$ python3 -q
>>> import numpy as np
>>> np.set_printoptions(suppress=True, linewidth=140)
>>> mat = np.array([[1, 0, 0, 0, 2],
...     [0, 2, 0, 1, 0],
...     [1, 0, -1, 0, 0],
...     [0, 1, 0, -1, 0],
...     [0, 0, 0, 0, 2]])
>>> mat
array([[ 1,  0,  0,  0,  2],
       [ 0,  2,  0,  1,  0],
       [ 1,  0, -1,  0,  0],
       [ 0,  1,  0, -1,  0],
       [ 0,  0,  0,  0,  2]])
>>> # 2 blocks once reordered
>>> Y = np.linalg.inv(mat)
>>> np.round(np.linalg.det(mat) * np.linalg.det(Y), 2)
np.float64(1.0)
>>> np.allclose(Y, mat.T)
False
>>> print((np.abs(Y) > 1e-9).astype(int))
[[1 0 0 0 1]
 [0 1 0 1 0]
 [1 0 1 0 1]
 [0 1 0 1 0]
 [0 0 0 0 1]]
>>> basis = np.array([[-0.3, -0.9, 0.0]])
>>> rng = np.random.default_rng(69242)
>>> arr = np.array([[1], [3], [1], [0], [2], [2], [0], [3], [3], [0], [1], [2], [0]]) @ basis + 0.02 * rng.normal(size=(13, 3))
>>> arr.round(2) + 0
array([[-0.3 , -0.88, -0.02],
       [-0.91, -2.69,  0.01],
       [-0.31, -0.91,  0.03],
       [-0.01,  0.02, -0.01],
       [-0.59, -1.8 , -0.02],
       [-0.57, -1.81, -0.03],
       [-0.04,  0.01,  0.02],
       [-0.91, -2.69, -0.02],
       [-0.89, -2.73, -0.02],
       [ 0.02,  0.  ,  0.  ],
       [-0.32, -0.9 , -0.01],
       [-0.59, -1.81,  0.01],
       [-0.02,  0.02, -0.01]])
>>> # column 1 dominates
>>> gram = np.cov(arr, rowvar=False)
>>> print(round(float(np.corrcoef(arr[:, 2], arr[:, 1])[0, 1]), 2))
0.16
>>> np.round(np.polyfit(arr[:, 2], arr[:, 1], 1), 2)
array([ 9.7, -1.2])
>>> gram.round(2) + 0
array([[0.12, 0.38, 0.  ],
       [0.38, 1.17, 0.  ],
       [0.  , 0.  , 0.  ]])
>>> print(np.argwhere(np.triu(np.abs(np.corrcoef(arr.T)) > 0.8, 1)))
[[0 1]]
>>> np.round(np.corrcoef(arr.T), 2)
array([[1.  , 1.  , 0.15],
       [1.  , 1.  , 0.16],
       [0.15, 0.16, 1.  ]])
>>> d = np.linalg.norm(arr[:, None] - arr[None], axis=-1)
>>> d[7].round(6).argsort(kind="stable")[:4]
array([ 7,  1,  8, 11])
>>> np.linalg.matrix_rank(d ** 2)
np.int64(5)
>>> d[:5, :5].round(2)
array([[0.  , 1.91, 0.06, 0.95, 0.96],
       [1.91, 0.  , 1.88, 2.86, 0.95],
       [0.06, 1.88, 0.  , 0.98, 0.93],
       [0.95, 2.86, 0.98, 0.  , 1.91],
       [0.96, 0.95, 0.93, 1.91, 0.  ]])
>>> np.round(np.linalg.norm(arr - arr.mean(axis=0), axis=1), 2)
array([0.38, 1.53, 0.35, 1.33, 0.58, 0.59, 1.31, 1.53, 1.56, 1.32, 0.36, 0.59, 1.33])
>>> np.round(np.linalg.norm(arr, axis=1), 2)
array([0.93, 2.84, 0.96, 0.03, 1.89, 1.9 , 0.04, 2.84, 2.88, 0.02, 0.96, 1.9 , 0.03])
>>> d.mean(axis=1).argmax()
np.int64(8)
>>> d.shape
(13, 13)
>>> Y = np.c_[arr[:, :2] @ np.array([[2, 2], [1, 0]]), np.array([-1, -1, -2, -2, 0, -1, 1, -1, -2, -1, -2, -1, 1])]
>>> Y.round(2)
array([[-1.49, -0.61, -1.  ],
       [-4.52, -1.83, -1.  ],
       [-1.53, -0.61, -2.  ],
       [-0.01, -0.03, -2.  ],
       [-2.97, -1.17,  0.  ],
       [-2.96, -1.15, -1.  ],
       [-0.07, -0.08,  1.  ],
       [-4.52, -1.83, -1.  ],
       [-4.52, -1.78, -2.  ],
       [ 0.05,  0.04, -1.  ],
       [-1.55, -0.65, -2.  ],
       [-2.99, -1.18, -1.  ],
       [-0.01, -0.04,  1.  ]])
>>> np.linalg.matrix_rank(np.c_[arr, Y])
np.int64(4)
>>> np.round(np.linalg.norm(Y - arr @ np.linalg.lstsq(arr, Y)[0], axis=0), 2) + 0
array([0.  , 0.  , 3.66])
>>> np.round(np.linalg.lstsq(arr, Y[:, 0])[0], 2) + 0
array([2., 1., 0.])
>>> np.linalg.matrix_rank(Y)
np.int64(3)
>>> feats = np.loadtxt("m.csv", delimiter=",")
>>> feats
array([[-21.11,   5.69,  10.9 ,  -4.51],
       [-20.12,   4.26,  10.91,  -5.55],
       [-21.02,   4.7 ,   9.22,  -7.02],
       [-19.21,   5.02,  10.28,  -4.86],
       [-21.79,   4.55,  10.36,  -4.26],
       [-17.19,   4.77,  10.68,  -3.73],
       [-20.84,   5.11,   9.79,  -6.89],
       [-16.92,   5.12,  10.27,  -4.99],
       [-19.05,   3.99,  10.94,  -3.62],
       [-21.19,   4.44,   8.91,  -4.95],
       [-20.78,   3.83,  11.29,  -4.36],
       [-18.87,   5.63,  10.78,  -4.96],
       [-19.67,   4.47,  10.47,  -6.1 ],
       [-18.84,   2.83,   9.42,  -4.05],
       [-19.05,   6.34,  10.4 ,  -4.96],
       [-20.46,   5.35,   8.66,  -5.33],
       [-21.11,   4.71,  10.54,  -7.74],
       [-19.85,   6.95,  10.99,  -5.19],
       [-18.41,   5.41,   9.12,  -6.15],
       [-20.  ,   5.21,   8.62,  -5.59],
       [-20.05,   4.06,  11.53,  -4.81],
       [-20.94,   3.9 ,   9.7 ,  -4.39],
       [-18.77,   4.38,  10.4 ,  -5.55],
       [-18.51,   5.85,  11.73,  -4.6 ],
       [-19.91,   6.57,   9.8 ,  -4.08],
       [-20.98,   4.93,   8.67,  -4.29],
       [-20.27,   5.3 ,  10.24,  -4.51],
       [-19.33,   6.19,  10.47,  -4.19],
       [-20.5 ,   5.25,  10.39,  -4.71]])
>>> np.round(np.linalg.norm(arr), 2)
np.float64(6.16)
>>> np.linalg.matrix_rank(arr)
np.int64(3)
>>> print(np.round(arr - arr[0], 2) + 0)
[[ 0.    0.    0.  ]
 [-0.61 -1.81  0.03]
 [ 0.   -0.03  0.05]
 [ 0.29  0.9   0.01]
 [-0.28 -0.92  0.  ]
 [-0.27 -0.92 -0.01]
 [ 0.26  0.89  0.04]
 [-0.61 -1.81  0.  ]
 [-0.59 -1.85  0.  ]
 [ 0.32  0.89  0.02]
 [-0.02 -0.02  0.01]
 [-0.28 -0.93  0.03]
 [ 0.29  0.91  0.01]]
>>> round(np.abs(arr).max(), 2)
np.float64(2.73)
>>> np.zeros(13, 3)
Traceback (most recent call last):
  File "<python-input-40>", line 1, in <module>
    np.zeros(13, 3)
    ~~~~~~~~^^^^^^^
TypeError: Cannot interpret '3' as a data type
>>> np.round(np.linalg.svd(arr, compute_uv=False), 2)
array([6.16, 0.08, 0.06])
>>> np.round(np.diff(arr, axis=0), 2) + 0
array([[-0.61, -1.81,  0.03],
       [ 0.61,  1.78,  0.02],
       [ 0.29,  0.93, -0.05],
       [-0.57, -1.82,  0.  ],
       [ 0.01, -0.01, -0.01],
       [ 0.53,  1.82,  0.05],
       [-0.87, -2.7 , -0.04],
       [ 0.02, -0.04,  0.  ],
       [ 0.91,  2.74,  0.02],
       [-0.34, -0.91, -0.01],
       [-0.27, -0.91,  0.02],
       [ 0.57,  1.83, -0.03]])
>>> arr.shape
(13, 3)
>>> np.round(arr.sum(axis=1), 2)
array([-1.21, -3.59, -1.19, -0.01, -2.4 , -2.41, -0.01, -3.62, -3.64,  0.02, -1.23, -2.39, -0.01])
